>>> import numpy as np
>>> from numpy import linalg as LA
>>> np.set_printoptions(precision=3, suppress=True, linewidth=100)
>>> Z = np.array([[2, -2, 0, 1, 1, 1],
...     [-1, -2, 2, -1, -1, 1],
...     [1, 0, 0, -2, 0, 0],
...     [2, 0, 1, 2, 1, -1],
...     [2, 1, 0, 1, -2, 0],
...     [1, -2, 0, -1, 1, -2]])
>>> rng = np.random.default_rng(89645)
>>> arr = (rng.random((35, 6)) < 0.25) @ Z
>>> arr
array([[ 4, -1,  0,  2, -1,  1],
       [ 3,  0,  1,  0,  1, -1],
       [ 1, -2,  0, -1,  1, -2],
       [ 1, -2,  0, -1,  1, -2],
       [ 0,  0,  0,  0,  0,  0],
       [ 5, -1,  1,  2,  0, -3],
       [ 2,  1,  0,  1, -2,  0],
       [ 1, -2,  0, -1,  1, -2],
       [ 0,  0,  0,  0,  0,  0],
       [ 0, -2,  2, -3, -1,  1],
       [ 2, -2,  0,  1,  1,  1],
       [ 2,  1,  0,  1, -2,  0],
       [ 1,  0,  0, -2,  0,  0],
       [ 1, -2,  0, -1,  1, -2],
       [ 0, -4,  2, -2,  0, -1],
       [ 2, -1,  2, -2, -3,  1],
       [ 0,  0,  0,  0,  0,  0],
       [-1, -2,  2, -1, -1,  1],
       [ 0,  0,  0,  0,  0,  0],
       [ 3, -3,  2, -3, -2, -1],
       [ 1, -2,  0, -1,  1, -2],
       [ 3, -1,  0,  0, -1, -2],
       [ 2, -2,  0,  1,  1,  1],
       [ 0, -2,  2, -3, -1,  1],
       [ 2,  0,  1,  2,  1, -1],
       [ 3, -4,  3,  2,  1,  1],
       [ 0,  0,  0,  0,  0,  0],
       [ 3,  0,  1,  0,  1, -1],
       [ 0,  0,  0,  0,  0,  0],
       [ 2,  1,  0,  1, -2,  0],
       [ 6, -4,  1,  0,  3, -2],
       [ 2,  1,  0,  1, -2,  0],
       [ 1, -2,  0, -1,  1, -2],
       [ 6, -4,  1,  0,  3, -2],
       [ 0,  0,  0,  0,  0,  0]])
>>> # rows 2 and 3 are equal
>>> P = arr @ LA.solve(arr.T @ arr, arr.T)
>>> np.round(LA.eigvalsh(P), 3) + 0
array([0., 0., 0., 0., 0., 0., 0., 0., 0., 0., 0., 0., 0., 0., 0., 0., 0., 0., 0., 0., 0., 0., 0.,
       0., 0., 0., 0., 0., 0., 1., 1., 1., 1., 1., 1.])
>>> LA.matrix_rank(np.eye(35) - P)
np.int64(29)
>>> np.allclose(P @ P, P)
True
>>> B = np.c_[arr[:, :3] @ np.array([[4, 7, 8], [3, 9, 5], [9, 2, 3]]), np.array([3, -4, -9, 6, -1, 3, -6, -2, -5, 2, -2, -9, -8, -5, 1, 4, -1, 9, 1, 1, 7, -8, -7, -9, -1, -7, -9, -9, 3, 8, -2, -7, 4, 1, -1])]
>>> B
array([[ 13,  19,  27,   3],
       [ 21,  23,  27,  -4],
       [ -2, -11,  -2,  -9],
       [ -2, -11,  -2,   6],
       [  0,   0,   0,  -1],
       [ 26,  28,  38,   3],
       [ 11,  23,  21,  -6],
       [ -2, -11,  -2,  -2],
       [  0,   0,   0,  -5],
       [ 12, -14,  -4,   2],
       [  2,  -4,   6,  -2],
       [ 11,  23,  21,  -9],
       [  4,   7,   8,  -8],
       [ -2, -11,  -2,  -5],
       [  6, -32, -14,   1],
       [ 23,   9,  17,   4],
       [  0,   0,   0,  -1],
       [  8, -21, -12,   9],
       [  0,   0,   0,   1],
       [ 21,  -2,  15,   1],
       [ -2, -11,  -2,   7],
       [  9,  12,  19,  -8],
       [  2,  -4,   6,  -7],
       [ 12, -14,  -4,  -9],
       [ 17,  16,  19,  -1],
       [ 27,  -9,  13,  -7],
       [  0,   0,   0,  -9],
       [ 21,  23,  27,  -9],
       [  0,   0,   0,   3],
       [ 11,  23,  21,   8],
       [ 21,   8,  31,  -2],
       [ 11,  23,  21,  -7],
       [ -2, -11,  -2,   4],
       [ 21,   8,  31,   1],
       [  0,   0,   0,  -1]])
>>> np.round(LA.lstsq(arr, B[:, 0])[0], 3) + 0
array([4., 3., 9., 0., 0., 0.])
>>> LA.matrix_rank(B)
np.int64(4)
>>> LA.matrix_rank(np.c_[arr, B])
np.int64(7)
>>> Xs = arr - arr.mean(axis=0)
>>> left, sigma, Vh = LA.svd(Xs, full_matrices=False)
>>> np.round(Xs.mean(axis=0), 3) + 0
array([0., 0., 0., 0., 0., 0.])
>>> Vh[0] * np.sign(Vh[0, np.abs(Vh[0]).argmax()])
array([ 0.672, -0.452,  0.073,  0.158,  0.451, -0.333])
>>> sigma
array([12.481, 10.376,  7.694,  6.304,  3.574,  3.004])
>>> np.abs(Vh[0]).argmax()
np.int64(0)
>>> f = np.array([1, 2, 3])
>>> np.convolve(arr[10], f)
array([ 2,  2,  2, -5,  3,  6,  5,  3])
>>> np.cross(arr[10, :3], arr[28, :3])
array([0, 0, 0])
>>> x = np.array([2, 3, 1, 3, 6, 6])
>>> target = arr @ x
>>> try:
...     LA.solve(arr, target)
... except LA.LinAlgError as e:
...     print(e)
... 
Last 2 dimensions of the array must be square
>>> target
array([ 11,   7, -13, -13,   0,  -4,  -2, -13,   0, -13,  13,  -2,  -4, -13, -22, -15,   0,  -9,
         0, -28, -13, -15,  13, -13,  11,  15,   0,   7,   0,  -2,   7,  -2, -13,   7,   0])
>>> LA.lstsq(arr, target)[0]
array([2., 3., 1., 3., 6., 6.])
>>> np.round(LA.pinv(arr) @ arr, 3) + 0
array([[1., 0., 0., 0., 0., 0.],
       [0., 1., 0., 0., 0., 0.],
       [0., 0., 1., 0., 0., 0.],
       [0., 0., 0., 1., 0., 0.],
       [0., 0., 0., 0., 1., 0.],
       [0., 0., 0., 0., 0., 1.]])
>>> target = target + 0.1 * rng.normal(size=35)
>>> target
array([ 11.001,   6.847, -13.035, -13.143,  -0.021,  -4.004,  -1.849, -13.136,  -0.029, -12.898,
        13.023,  -2.048,  -4.054, -13.106, -21.891, -15.132,  -0.051,  -9.05 ,  -0.137, -28.127,
       -12.947, -15.094,  13.028, -12.972,  10.916,  15.016,  -0.071,   7.107,  -0.119,  -1.834,
         7.022,  -1.924, -12.894,   7.071,  -0.159])
>>> beta, *_ = LA.lstsq(arr, target)
>>> beta
array([2.002, 2.994, 0.993, 3.009, 6.   , 6.016])
>>> [round(float(LA.norm(LA.solve(arr.T @ arr + lam * np.eye(6), arr.T @ target))), 2) for lam in (0, 1, 10, 100)]
[9.76, 9.36, 7.27, 3.01]
>>> np.round(arr.T @ (target - arr @ beta), 3) + 0
array([0., 0., 0., 0., 0., 0.])
>>> np.round(LA.norm(target - arr @ beta), 3)
np.float64(0.543)
>>> B = np.array([[8], [1], [4], [5], [0], [7]])
>>> Z = np.array([[4, 5, 3]])
>>> data = B @ Z + 0.3 * rng.normal(size=(6, 3))
>>> data
array([[31.505, 40.198, 24.306],
       [ 3.898,  5.177,  2.709],
       [16.319, 19.703, 11.923],
       [19.481, 24.828, 14.506],
       [ 0.34 ,  0.541, -0.291],
       [28.47 , 34.44 , 20.685]])
>>> x = np.array([1, -1, -2])
>>> target = data @ x
>>> target
array([-57.304,  -6.697, -27.229, -34.359,   0.381, -47.34 ])
>>> LA.lstsq(data, target)[0]
array([ 1., -1., -2.])
>>> target = target + 0.02 * rng.normal(size=6)
>>> target
array([-57.298,  -6.711, -27.243, -34.399,   0.409, -47.313])
>>> beta, *_ = LA.lstsq(data, target)
>>> np.round(data.T @ (target - data @ beta), 3) + 0
array([0., 0., 0.])
>>> beta
array([ 1.017, -1.013, -2.   ])
>>> left, sigma, Vh = LA.svd(data)
>>> sigma
array([87.607,  1.072,  0.735])
>>> B = left[:, :1] @ np.diag(sigma[:1]) @ Vh[:1]
>>> round(float(np.abs(data - B).max()), 3)
0.576
>>> round(LA.norm(data - B) / LA.norm(data), 3)
np.float64(0.015)
>>> idx = rng.permutation(3)
>>> B = data[:, idx] * rng.choice([-1, 1], 3)
>>> B
array([[-24.306, -40.198,  31.505],
       [ -2.709,  -5.177,   3.898],
       [-11.923, -19.703,  16.319],
       [-14.506, -24.828,  19.481],
       [  0.291,  -0.541,   0.34 ],
       [-20.685, -34.44 ,  28.47 ]])
>>> left, _, Vh = LA.svd(data.T @ B)
>>> np.round(LA.lstsq(data, B)[0], 3) + 0
array([[ 0.,  0.,  1.],
       [ 0., -1.,  0.],
       [-1.,  0.,  0.]])
>>> np.round(left @ Vh, 3) + 0
array([[ 0.,  0.,  1.],
       [ 0., -1.,  0.],
       [-1.,  0.,  0.]])
>>> idx
array([2, 1, 0])
